% ipython --no-banner

In [1]: import numpy as np

In [2]: np.set_printoptions(suppress=True, linewidth=200)

In [3]: K = np.load("test4.npy")

In [4]: K
Out[4]: 
array([[0, 1, 1],
       [1, 0, 1],
       [1, 1, 0]])

In [5]: # equal to its transpose

In [6]: np.fft.fft(K[0])
Out[6]: array([ 2.+0.j, -1.+0.j, -1.+0.j])

In [7]: np.allclose(K @ K.T, K.T @ K)
Out[7]: True

In [8]: (K @ K)[0]
Out[8]: array([2, 1, 1])

In [9]: W0 = np.loadtxt("out18.csv", delimiter=",")

In [10]: W0.round(2) + 0
Out[10]: 
array([[-0.28,  0.  ,  0.65, -0.71],
       [ 0.17, -0.47,  0.67,  0.55],
       [-0.79,  0.41,  0.13,  0.44],
       [ 0.51,  0.79,  0.33,  0.1 ]])

In [11]: rng = np.random.default_rng(5)

In [12]: lab = rng.permutation(4)

In [13]: other = W0[:, lab] * rng.choice([-1, 1], 4)

In [14]: other.round(2) + 0
Out[14]: 
array([[-0.71,  0.  ,  0.65, -0.28],
       [ 0.55,  0.47,  0.67,  0.17],
       [ 0.44, -0.41,  0.13, -0.79],
       [ 0.1 , -0.79,  0.33,  0.51]])

In [15]: left, _, vt = np.linalg.svd(W0.T @ other)

In [16]: lab
Out[16]: array([3, 1, 2, 0])

In [17]: arr = np.array([[12.22, 7.96, -0.08, 0.06],
    ...:     [-15.08, -10.18, 0.03, 0.01],
    ...:     [-2.94, -1.94, -0.06, -0.06],
    ...:     [-11.87, -8.01, 0.01, 0.12]])

In [18]: other = np.array([[2, 0, 3], [3, 0, 1], [0, 1, 0], [3, 2, 2]])

In [19]: np.round(np.einsum("ik,kj->ji", arr, other), 2)
Out[19]: 
array([[ 48.5 , -60.67, -11.88, -47.41],
       [  0.04,   0.05,  -0.18,   0.25],
       [ 44.74, -55.4 , -10.88, -43.38]])

In [20]: np.linalg.matrix_rank(arr @ other)
Out[20]: np.int64(3)

In [21]: ev, V = np.linalg.eigh(K)

In [22]: x = np.array([2, 3, 6])

In [23]: np.round(V * np.abs(ev) @ V.T, 2)
Out[23]: 
array([[1.33, 0.33, 0.33],
       [0.33, 1.33, 0.33],
       [0.33, 0.33, 1.33]])

In [24]: np.round(V * np.maximum(ev, 0) @ V.T, 2)
Out[24]: 
array([[0.67, 0.67, 0.67],
       [0.67, 0.67, 0.67],
       [0.67, 0.67, 0.67]])

In [25]: round(x @ K @ x / (x @ x), 2), np.round(ev[0], 2), round(ev[-1], 2)
Out[25]: (np.float64(1.47), np.float64(-1.0), np.float64(2.0))

In [26]: x @ K @ x
Out[26]: np.int64(72)

In [27]: np.abs(K).sum(axis=1).max(), round(np.abs(ev).max(), 2)
Out[27]: (np.int64(2), np.float64(2.0))

In [28]: (np.sign(V[:, -1].round(6)) == np.sign(V[0, -1].round(6))).astype(int)
Out[28]: array([1, 1, 1])

In [29]: ev, V = np.linalg.eig(arr)

In [30]: round(float(np.prod(ev)), 2)
Out[30]: 0.04

In [31]: np.round(np.sort(np.linalg.eigvals(arr.T)), 2)
Out[31]: array([-1.18, -0.07,  0.15,  3.2 ])

In [32]: ev.round(2)
Out[32]: array([ 3.2 , -1.18,  0.15, -0.07])

In [33]: left, sig, vt = np.linalg.svd(arr)

In [34]: sig.round(2)
Out[34]: array([27.59,  0.23,  0.1 ,  0.06])

In [35]: np.argmax(sig[:-1] / (sig[1:] + 1e-6)) + 1
Out[35]: np.int64(1)

In [36]: other = left[:, :1] @ np.diag(sig[:1]) @ vt[:1]

In [37]: np.linalg.matrix_rank(other)
Out[37]: np.int64(1)

In [38]: round(float(np.linalg.norm(arr - other) / np.linalg.norm(arr)), 2)
Out[38]: 0.01
